$ python3 -q
>>> import numpy as np
>>> from numpy import linalg as LA
>>> np.set_printoptions(suppress=True, linewidth=120)
>>> def rd(a):
...     return np.round(a, 1) + 0
... 
>>> feats = np.load("run5.npy")
>>> print(rd(feats))
[[ 0.5 -0.1  0.1 -0.3  0.1  0.3  0.1 -0.1]
 [-0.1  0.   0.   0.1  0.  -0.1  0.   0. ]
 [ 0.1  0.   0.  -0.1  0.   0.1  0.   0. ]
 [-0.3  0.1 -0.1  0.2 -0.1 -0.2 -0.1  0.1]
 [ 0.1  0.   0.  -0.1  0.   0.1  0.   0. ]
 [ 0.3 -0.1  0.1 -0.2  0.1  0.2  0.1 -0.1]
 [ 0.1  0.   0.  -0.1  0.   0.1  0.   0. ]
 [-0.1  0.   0.   0.1  0.  -0.1  0.   0. ]]
>>> print(rd(LA.norm(feats, 2) / LA.norm(feats)))
1.0
>>> out = np.array([[1, 1], [1, -1]])
>>> rng = np.random.default_rng(379078)
>>> F = np.kron(out, np.kron(out, out))[rng.permutation(8)][:8]
>>> print(F)
[[ 1 -1  1 -1 -1  1 -1  1]
 [ 1 -1  1 -1  1 -1  1 -1]
 [ 1  1  1  1  1  1  1  1]
 [ 1  1 -1 -1  1  1 -1 -1]
 [ 1 -1 -1  1  1 -1 -1  1]
 [ 1 -1 -1  1 -1  1  1 -1]
 [ 1  1  1  1 -1 -1 -1 -1]
 [ 1  1 -1 -1 -1 -1  1  1]]
>>> u = np.array([-3, -3, 2, 2, 0, 1, 2, 1])
>>> out = F + np.outer(u, np.eye(8)[7])
>>> print(LA.matrix_rank(out - F))
1
>>> x0 = np.array([1, 2, 1, 0, 1, 2, -1, 1])
>>> print(F * x0)
[[ 1 -2  1  0 -1  2  1  1]
 [ 1 -2  1  0  1 -2 -1 -1]
 [ 1  2  1  0  1  2 -1  1]
 [ 1  2 -1  0  1  2  1 -1]
 [ 1 -2 -1  0  1 -2  1  1]
 [ 1 -2 -1  0 -1  2 -1 -1]
 [ 1  2  1  0 -1 -2  1 -1]
 [ 1  2 -1  0 -1 -2 -1  1]]
>>> print((F * x0).sum(axis=1))
[ 3 -3  7  5 -1 -3  1 -1]
>>> print(F @ (2 * x0))
[ 6 -6 14 10 -2 -6  2 -2]
>>> print(F @ x0)
[ 3 -3  7  5 -1 -3  1 -1]
>>> print(rd(LA.norm(F, axis=0)))
[2.8 2.8 2.8 2.8 2.8 2.8 2.8 2.8]
>>> print(rd(LA.pinv(F)))
[[ 0.1  0.1  0.1  0.1  0.1  0.1  0.1  0.1]
 [-0.1 -0.1  0.1  0.1 -0.1 -0.1  0.1  0.1]
 [ 0.1  0.1  0.1 -0.1 -0.1 -0.1  0.1 -0.1]
 [-0.1 -0.1  0.1 -0.1  0.1  0.1  0.1 -0.1]
 [-0.1  0.1  0.1  0.1  0.1 -0.1 -0.1 -0.1]
 [ 0.1 -0.1  0.1  0.1 -0.1  0.1 -0.1 -0.1]
 [-0.1  0.1  0.1 -0.1 -0.1  0.1 -0.1  0.1]
 [ 0.1 -0.1  0.1 -0.1  0.1 -0.1 -0.1  0.1]]
>>> x0 = np.array([0, 3, 3, 1, 2, 1, -1, 1])
>>> target = F @ x0
>>> coef, lr = np.zeros(8), 1 / LA.norm(F, 2) ** 2
>>> for i in range(6):
...     coef -= lr * F.T @ (F @ coef - target)
...     if i % 2 == 0: print(i, round(LA.norm(F @ coef - target), 1))
... 
0 0.0
2 0.0
4 0.0
>>> print(rd(LA.cond(F)))
1.0
>>> print(rd(coef))
[ 0.  3.  3.  1.  2.  1. -1.  1.]
>>> m1 = np.load("m.npy")
>>> print(m1)
[[ 6 -8 -8 -1 -7 -8  9]
 [-3 -4 -2 -3  1  4  1]
 [ 4  7  3  9  9  8  7]
 [-9  8 -9 -5  5  2 -2]
 [-9  8  8  7  6 -7 -5]
 [-6  1  9  9 -5  2  3]
 [-8  6  3  0 -9 -6  0]]
>>> print(LA.matrix_power(m1, 4))
[[ 93868 -86804 -42582 -32610 -91835 -63436  37383]
 [-31270   7771  20760  16813 -10019 -15036  -2862]
 [-40095  21731  65869  50243  44046  32925 -19665]
 [-46685  32795  25957  43370  16348 -10161   8919]
 [-48247  82622  26035  33447 107648  69022 -24973]
 [-26339  48101  22541  20555  57682  56871 -14057]
 [ 13955  24033 -29777 -10374  21569  26592  12351]]
>>> assert m1 == m1.T
Traceback (most recent call last):
  File "<python-input-30>", line 1, in <module>
    assert m1 == m1.T
           ^^^^^^^^^^
ValueError: The truth value of an array with more than one element is ambiguous. Use a.any() or a.all()
>>> print(np.allclose(m1, m1.T))
False
>>> print(m1 @ m1)
[[  76  -90 -148 -170 -210 -167    3]
 [ -28   20  100   55  -39  -19  -32]
 [-251  155   47   92    2  -51   25]
 [-110  -33  126  -18    3    3 -145]
 [ -81  163  -13    1  294  156  -82]
 [ -75  159  -21   22  102  163   23]
 [  63  -17  -65 -100   65  163  -18]]
>>> u, g = m1[0], m1[4]
>>> print(u @ g)
-220
>>> p = (u @ g) / (u @ u) * u
>>> print(rd(LA.norm(u + g) ** 2 + LA.norm(u - g) ** 2))
1454.0
>>> print(rd(g - p))
[ -5.3   3.1   3.1   6.4   1.7 -11.9   0.5]
>>> x0 = np.array([0, 0, 2, -5, 4, 5, -4])
>>> print(m1 * x0)
[[  0   0 -16   5 -28 -40 -36]
 [  0   0  -4  15   4  20  -4]
 [  0   0   6 -45  36  40 -28]
 [  0   0 -18  25  20  10   8]
 [  0   0  16 -35  24 -35  20]
 [  0   0  18 -45 -20  10 -12]
 [  0   0   6   0 -36 -30   0]]
>>> print(m1 @ x0)
[-115   31    9   45  -10  -49  -60]
>>> print(np.sign((m1 @ x0).round(6)))
[-1  1  1  1 -1 -1 -1]
